$ python -q
>>> import numpy as np
>>> from numpy import linalg as LA
>>> np.set_printoptions(precision=3, suppress=True, linewidth=100, sign=" ")
>>> K = np.array([[85, 58, 61, -17],
...     [58, 113, 63, -59],
...     [61, 63, 50, -26],
...     [-17, -59, -26, 34]])
>>> K
array([[ 85,  58,  61, -17],
       [ 58, 113,  63, -59],
       [ 61,  63,  50, -26],
       [-17, -59, -26,  34]])
>>> # equal to its transpose
>>> K @ LA.pinv(K) @ K
array([[ 85.,  58.,  61., -17.],
       [ 58., 113.,  63., -59.],
       [ 61.,  63.,  50., -26.],
       [-17., -59., -26.,  34.]])
>>> np.unique(K.round(6), axis=0).shape
(4, 4)
>>> np.allclose(K[:-1].T @ LA.lstsq(K[:-1].T, K[-1])[0], K[-1])
True
>>> round(float(LA.det(K.T)), 3)
0.0
>>> np.round(LA.eigvals(K), 3) + 0
array([ 227.279,   54.721,    0.   ,    0.   ])
>>> np.kron(np.eye(2, dtype=int), K)
array([[ 85,  58,  61, -17,   0,   0,   0,   0],
       [ 58, 113,  63, -59,   0,   0,   0,   0],
       [ 61,  63,  50, -26,   0,   0,   0,   0],
       [-17, -59, -26,  34,   0,   0,   0,   0],
       [  0,   0,   0,   0,  85,  58,  61, -17],
       [  0,   0,   0,   0,  58, 113,  63, -59],
       [  0,   0,   0,   0,  61,  63,  50, -26],
       [  0,   0,   0,   0, -17, -59, -26,  34]])
>>> r = LA.matrix_rank(K)
>>> r
np.int64(2)
>>> N = LA.svd(K)[2][r:].T
>>> np.round(K @ N, 3) + 0
array([[ 0.,  0.],
       [ 0.,  0.],
       [ 0.,  0.],
       [ 0.,  0.]])
>>> np.allclose(K @ N, 0)
True
>>> N @ N.T
array([[ 0.247, -0.002, -0.392, -0.18 ],
       [-0.002,  0.334, -0.195,  0.429],
       [-0.392, -0.195,  0.74 ,  0.032],
       [-0.18 ,  0.429,  0.032,  0.68 ]])
>>> LA.matrix_rank(K.T @ K), LA.matrix_rank(K @ K.T)
(np.int64(2), np.int64(2))
>>> [int(LA.matrix_rank(np.delete(K, i, axis=0))) for i in range(4)]
[2, 2, 2, 2]
>>> N.shape
(4, 2)
>>> [int(LA.matrix_rank(K[:i])) for i in range(1, len(K) + 1)]
[1, 2, 2, 2]
>>> A2 = np.array([[1, 2], [1, 0]])
>>> W2 = np.kron(A2, K)
>>> LA.matrix_rank(W2)
np.int64(4)
>>> W2.shape
(8, 8)
>>> W2
array([[  85,   58,   61,  -17,  170,  116,  122,  -34],
       [  58,  113,   63,  -59,  116,  226,  126, -118],
       [  61,   63,   50,  -26,  122,  126,  100,  -52],
       [ -17,  -59,  -26,   34,  -34, -118,  -52,   68],
       [  85,   58,   61,  -17,    0,    0,    0,    0],
       [  58,  113,   63,  -59,    0,    0,    0,    0],
       [  61,   63,   50,  -26,    0,    0,    0,    0],
       [ -17,  -59,  -26,   34,    0,    0,    0,    0]])
>>> np.round(LA.norm(W2, 2), 3), round(LA.norm(A2, 2) * LA.norm(K, 2), 3)
(np.float64(520.069), np.float64(520.069))
